$ python3 -q
>>> import numpy as np
>>> np.set_printoptions(suppress=True, linewidth=100)
>>> F = np.loadtxt("run16.csv", delimiter=",")
>>> F
array([[ 0.,  0.,  0.,  0.,  0.,  0.,  0.],
       [-2.,  1., -2., -2., -2.,  1.,  1.],
       [ 2.,  0.,  0.,  0.,  2.,  1., -2.],
       [ 1.,  3.,  0.,  1., -3.,  0.,  0.],
       [ 0.,  0.,  0.,  0.,  0.,  0.,  0.],
       [-1.,  2.,  2.,  4.,  3.,  0.,  3.],
       [-1., -2.,  2.,  2.,  2.,  0.,  2.],
       [-1.,  3.,  2.,  3.,  1., -2.,  3.],
       [ 0.,  0.,  2.,  4.,  1.,  2.,  2.],
       [-1., -2.,  2.,  2.,  2.,  0.,  2.],
       [-1., -2.,  2.,  2.,  2.,  0.,  2.],
       [-1.,  0.,  4.,  2.,  4., -5.,  2.],
       [-3.,  3., -2., -2.,  0., -1.,  2.],
       [ 0.,  0.,  0.,  0.,  0.,  0.,  0.],
       [ 1.,  3.,  0.,  1., -3.,  0.,  0.],
       [-1.,  2.,  0.,  0.,  2., -2.,  1.],
       [ 2.,  0.,  0.,  0.,  2.,  1., -2.],
       [ 0.,  0.,  0.,  0.,  0.,  0.,  0.],
       [-1., -2.,  2.,  2.,  2.,  0.,  2.],
       [-1.,  2.,  0.,  0.,  2., -2.,  1.],
       [ 1., -1.,  2.,  1.,  2., -1., -1.],
       [-2.,  5., -2.,  0., -1.,  1.,  2.],
       [-2.,  1., -2., -2., -2.,  1.,  1.],
       [-1.,  2.,  0.,  0.,  2., -2.,  1.],
       [ 0.,  0.,  0.,  0.,  0.,  0.,  0.],
       [-1., -2.,  2.,  2.,  2.,  0.,  2.],
       [ 0., -3.,  4.,  3.,  4., -1.,  1.],
       [ 1.,  2.,  2.,  4.,  5.,  1.,  1.],
       [-1., -2.,  2.,  2.,  2.,  0.,  2.],
       [-1.,  0.,  0., -1.,  0.,  0.,  0.],
       [ 0.,  0.,  0.,  0.,  0.,  0.,  0.],
       [ 2.,  1.,  2.,  3.,  1.,  1., -1.],
       [-2.,  6., -2., -1., -3., -1.,  2.]])
>>> vec = np.array([0, -1, 0, 1, 2, 0, -1])
>>> target = F @ vec
>>> np.round(np.linalg.lstsq(F, target)[0], 3) + 0
array([ 0., -1.,  0.,  1.,  2.,  0., -1.])
>>> np.round(np.linalg.solve(F.T @ F, F.T @ target), 3) + 0
array([ 0., -1.,  0.,  1.,  2.,  0., -1.])
>>> rng = np.random.default_rng(434)
>>> target = target + 0.3 * rng.normal(size=33)
>>> target.round(3)
array([ -0.481,  -7.742,   5.319,  -8.525,   0.02 ,   5.336,   6.597,  -0.656,   4.449,   5.559,
         5.518,   7.851,  -6.916,  -0.522,  -8.04 ,   0.909,   6.064,   0.168,   5.757,   0.829,
         7.155,  -8.973,  -7.565,   1.082,   0.104,   6.334,  13.541,  11.125,   5.84 ,  -0.58 ,
        -0.138,   5.169, -14.164])
>>> beta, *_ = np.linalg.lstsq(F, target)
>>> beta.round(3)
array([-0.599, -0.907,  0.193,  1.172,  1.945,  0.098, -1.481])
>>> beta.round()
array([-1., -1.,  0.,  1.,  2.,  0., -1.])
>>> D = np.linalg.norm(F[:, None] - F[None], axis=-1)
>>> np.linalg.matrix_rank(D ** 2)
np.int64(9)
>>> D.shape
(33, 33)
>>> D[9].round(6).argsort(kind="stable")[:4]
array([ 6,  9, 10, 18])
>>> np.flatnonzero(D[9] < D.mean() / 2)
array([ 6,  9, 10, 18, 25, 28])
>>> def softmax(z):
...     e = np.exp(z - z.max(axis=-1, keepdims=True))
...     return e / e.sum(axis=-1, keepdims=True)
... 
>>> np.round(softmax(F[29] + -2), 3)
array([0.064, 0.174, 0.174, 0.064, 0.174, 0.174, 0.174])
>>> att = F @ F.T / np.sqrt(7)
>>> np.round(softmax(att)[29] @ F, 3)
array([-1.346,  1.484, -0.617, -0.474, -0.143, -0.255,  1.126])
>>> lab = rng.permutation(7)
>>> Y = F[:, lab] * rng.choice([-1, 1], 7)
>>> Y
array([[-0.,  0.,  0.,  0.,  0., -0.,  0.],
       [-1.,  1., -2., -2., -2.,  2.,  1.],
       [ 2.,  0.,  2.,  0.,  2., -0.,  1.],
       [-0.,  3.,  1.,  1., -3., -0.,  0.],
       [-0.,  0.,  0.,  0.,  0., -0.,  0.],
       [-3.,  2., -1.,  4.,  3., -2.,  0.],
       [-2., -2., -1.,  2.,  2., -2.,  0.],
       [-3.,  3., -1.,  3.,  1., -2., -2.],
       [-2.,  0.,  0.,  4.,  1., -2.,  2.],
       [-2., -2., -1.,  2.,  2., -2.,  0.],
       [-2., -2., -1.,  2.,  2., -2.,  0.],
       [-2.,  0., -1.,  2.,  4., -4., -5.],
       [-2.,  3., -3., -2.,  0.,  2., -1.],
       [-0.,  0.,  0.,  0.,  0., -0.,  0.],
       [-0.,  3.,  1.,  1., -3., -0.,  0.],
       [-1.,  2., -1.,  0.,  2., -0., -2.],
       [ 2.,  0.,  2.,  0.,  2., -0.,  1.],
       [-0.,  0.,  0.,  0.,  0., -0.,  0.],
       [-2., -2., -1.,  2.,  2., -2.,  0.],
       [-1.,  2., -1.,  0.,  2., -0., -2.],
       [ 1., -1.,  1.,  1.,  2., -2., -1.],
       [-2.,  5., -2.,  0., -1.,  2.,  1.],
       [-1.,  1., -2., -2., -2.,  2.,  1.],
       [-1.,  2., -1.,  0.,  2., -0., -2.],
       [-0.,  0.,  0.,  0.,  0., -0.,  0.],
       [-2., -2., -1.,  2.,  2., -2.,  0.],
       [-1., -3.,  0.,  3.,  4., -4., -1.],
       [-1.,  2.,  1.,  4.,  5., -2.,  1.],
       [-2., -2., -1.,  2.,  2., -2.,  0.],
       [-0.,  0., -1., -1.,  0., -0.,  0.],
       [-0.,  0.,  0.,  0.,  0., -0.,  0.],
       [ 1.,  1.,  2.,  3.,  1., -2.,  1.],
       [-2.,  6., -2., -1., -3.,  2., -1.]])
>>> Uu, _, VT = np.linalg.svd(F.T @ Y)
>>> np.round(np.linalg.lstsq(F, Y)[0], 3) + 0
array([[ 0.,  0.,  1.,  0.,  0.,  0.,  0.],
       [ 0.,  1.,  0.,  0.,  0.,  0.,  0.],
       [ 0.,  0.,  0.,  0.,  0., -1.,  0.],
       [ 0.,  0.,  0.,  1.,  0.,  0.,  0.],
       [ 0.,  0.,  0.,  0.,  1.,  0.,  0.],
       [ 0.,  0.,  0.,  0.,  0.,  0.,  1.],
       [-1.,  0.,  0.,  0.,  0.,  0.,  0.]])
